$ python3 -q
>>> import numpy as np
>>> from numpy import linalg as LA
>>> np.set_printoptions(precision=3, suppress=True, linewidth=140)
>>> X = np.loadtxt("block19.csv", delimiter=",")
>>> X
array([[ 0.047,  3.92 , -0.121],
       [-0.147,  1.815, -0.034],
       [ 0.065,  1.959,  0.116],
       [ 0.207,  5.886,  0.034],
       [ 0.01 ,  6.038, -0.079]])
>>> P = X @ LA.solve(X.T @ X, X.T)
>>> LA.matrix_rank(np.eye(5) - P)
np.int64(2)
>>> np.round(LA.eigvalsh(P), 3) + 0
array([0., 0., 1., 1., 1.])
>>> np.trace(P)
np.float64(3.0)
>>> B = X / np.sqrt((X ** 2).mean(axis=1, keepdims=True))
>>> LA.matrix_rank(B) == LA.matrix_rank(X)
np.True_
>>> print(LA.matrix_rank(X - X.mean(axis=1, keepdims=True)))
2
>>> print(B[2])
[0.057 1.728 0.102]
>>> np.count_nonzero(X)
np.int64(15)
>>> X.sum(axis=0)
array([ 0.182, 19.618, -0.084])
>>> LA.svd(X, compute_uv=False)
array([9.676, 0.257, 0.138])
>>> print(X - X[0])
[[ 0.     0.     0.   ]
 [-0.194 -2.105  0.087]
 [ 0.018 -1.961  0.237]
 [ 0.16   1.966  0.155]
 [-0.037  2.118  0.042]]
>>> print(np.diff(X, axis=0))
[[-0.194 -2.105  0.087]
 [ 0.212  0.144  0.15 ]
 [ 0.142  3.927 -0.082]
 [-0.197  0.152 -0.113]]
>>> LA.rank(X)
Traceback (most recent call last):
  File "<python-input-18>", line 1, in <module>
    LA.rank(X)
    ^^^^^^^
AttributeError: module 'numpy.linalg' has no attribute 'rank'
>>> LA.cond(X) > 100
np.False_
>>> print(np.abs(LA.svd(X)[2][-1]))
[0.543 0.013 0.84 ]
>>> A = np.array([[-2, -2, -2], [0, -2, 2], [0, -1, -2]])
>>> print(A)
[[-2 -2 -2]
 [ 0 -2  2]
 [ 0 -1 -2]]
>>> W = np.array([[0, 3, 1, 3, 1, 0], [3, 2, 0, 3, 1, 3], [3, 1, 2, 0, 2, 1]])
>>> beta = np.array([0, 2, 1, 0, 0, 0])
>>> hid = np.maximum(A @ W + beta, 0)
>>> (hid > 0).astype(int)
array([[0, 0, 0, 0, 0, 0],
       [0, 0, 1, 0, 1, 0],
       [0, 0, 0, 0, 0, 0]])
>>> print(LA.matrix_rank(hid))
1
>>> cent = np.array([[-3, 2], [1, 2], [2, 3], [-2, 0], [-3, 0], [0, 1]])
>>> hid @ cent
array([[ 0,  0],
       [ 4, 15],
       [ 0,  0]])
>>> m1 = np.loadtxt("arr.csv", delimiter=",")
>>> print(m1)
[[-4.599 -2.336 -4.055 -4.025]
 [-5.106 -2.002 -4.704 -3.67 ]
 [-5.498 -1.57  -3.7   -4.168]
 [-4.887 -2.235 -4.179 -4.108]
 [-5.237 -1.598 -4.015 -3.504]
 [ 0.078 -0.65   5.099  2.33 ]
 [-0.467 -1.044  4.856  2.017]
 [ 0.445 -0.551  4.885  1.929]
 [ 0.141 -1.055  4.884  2.269]
 [ 0.137 -0.766  5.323  1.839]
 [-4.167  3.178  3.909 -2.259]
 [-3.608  3.024  5.12  -2.117]
 [-4.599  3.146  5.328 -2.003]
 [-3.333  3.011  4.973 -1.655]
 [-3.428  3.341  4.485 -2.134]]
>>> B = np.c_[m1[:, :3] @ np.array([[2, 1, 2], [2, 2, 1], [1, 1, 1]]), np.array([3, 0, 1, 1, 0, 3, 1, 1, 3, 1, 3, 3, 0, 2, 2])]
>>> B
array([[-17.925, -13.326, -15.589,   3.   ],
       [-18.92 , -13.814, -16.918,   0.   ],
       [-17.836, -12.338, -16.266,   1.   ],
       [-18.423, -13.536, -16.188,   1.   ],
       [-17.685, -12.448, -16.087,   0.   ],
       [  3.955,   3.877,   4.605,   3.   ],
       [  1.834,   2.301,   2.878,   1.   ],
       [  4.673,   4.228,   5.224,   1.   ],
       [  3.056,   2.915,   4.111,   3.   ],
       [  4.065,   3.928,   4.831,   1.   ],
       [  1.931,   6.098,  -1.247,   3.   ],
       [  3.952,   7.56 ,   0.928,   3.   ],
       [  2.422,   7.021,  -0.724,   0.   ],
       [  4.329,   7.662,   1.318,   2.   ],
       [  4.311,   7.739,   0.97 ,   2.   ]])
>>> np.round(LA.lstsq(m1, B[:, 0])[0], 3) + 0
array([2., 2., 1., 0.])
>>> np.round(LA.norm(B - m1 @ LA.lstsq(m1, B)[0], axis=0), 3) + 0
array([0.   , 0.   , 0.   , 3.993])
>>> LA.matrix_rank(np.c_[m1, B])
np.int64(5)
>>> idx = m1[:, 2] > np.median(m1[:, 2])
>>> u = m1[idx].mean(axis=0) - m1[~idx].mean(axis=0)
>>> ((m1 - m1.mean(axis=0)) @ u > 0).astype(int)
array([0, 0, 0, 0, 0, 1, 1, 1, 1, 1, 1, 1, 1, 1, 1])
>>> rng = np.random.default_rng(92115)
>>> idx = rng.permutation(3)
>>> print(idx)
[0 1 2]
>>> B = A[idx][:, idx]
>>> np.sort(np.abs(LA.eigvals(B)))
array([2.   , 2.449, 2.449])
>>> np.trace(B)
np.int64(-6)
>>> np.allclose(B, A)
True
>>> np.diag(B)
array([-2, -2, -2])
>>> print(round(LA.det(B), 3), np.round(LA.det(A[idx]), 3))
-12.0 -12.0
>>> B
array([[-2, -2, -2],
       [ 0, -2,  2],
       [ 0, -1, -2]])
>>> O, r_ = LA.qr(B)
>>> r_
array([[-2.   , -2.   , -2.   ],
       [ 0.   ,  2.236, -0.894],
       [ 0.   ,  0.   , -2.683]])
>>> np.round(O.T @ O, 3) + 0
array([[1., 0., 0.],
       [0., 1., 0.],
       [0., 0., 1.]])
>>> O
array([[ 1.   ,  0.   ,  0.   ],
       [-0.   , -0.894, -0.447],
       [-0.   , -0.447,  0.894]])
>>> np.allclose(r_.T @ r_, B.T @ B)
True
>>> print(O @ r_)
[[-2. -2. -2.]
 [ 0. -2.  2.]
 [ 0. -1. -2.]]
>>> B = np.array([[-2, 1], [-2, -1]])
>>> F = np.tile(B, (2, 2))
>>> F
array([[-2,  1, -2,  1],
       [-2, -1, -2, -1],
       [-2,  1, -2,  1],
       [-2, -1, -2, -1]])
>>> # null space of dimension 2
>>> left, sv, VT = LA.svd(F)
>>> sv.round(3) + 0
array([5.657, 2.828, 0.   , 0.   ])
>>> np.argmax(sv[:-1] / (sv[1:] + 1e-6)) + 1
np.int64(2)
>>> B = left[:, :2] @ np.diag(sv[:2]) @ VT[:2]
>>> round(LA.norm(F - B) / LA.norm(F), 3)
np.float64(0.0)
>>> LA.matrix_rank(B)
np.int64(2)
>>> round(float(np.abs(F - B).max()), 3)
0.0
>>> np.round(LA.norm(F - B, 2), 3), np.round(sv[2], 3)
(np.float64(0.0), np.float64(0.0))
>>> print(LA.matrix_rank(F, rtol=0.05))
2
>>> np.unique(F.round(6), axis=0).shape
(2, 4)
>>> print(np.allclose(F[:-1].T @ LA.lstsq(F[:-1].T, F[-1])[0], F[-1]))
True
>>> try:
...     LA.inv(F)
... except LA.LinAlgError as e:
...     print("failed:", e)
... 
failed: Singular matrix
>>> np.abs(np.diag(LA.qr(F)[1])) > 1e-9
array([ True,  True, False, False])
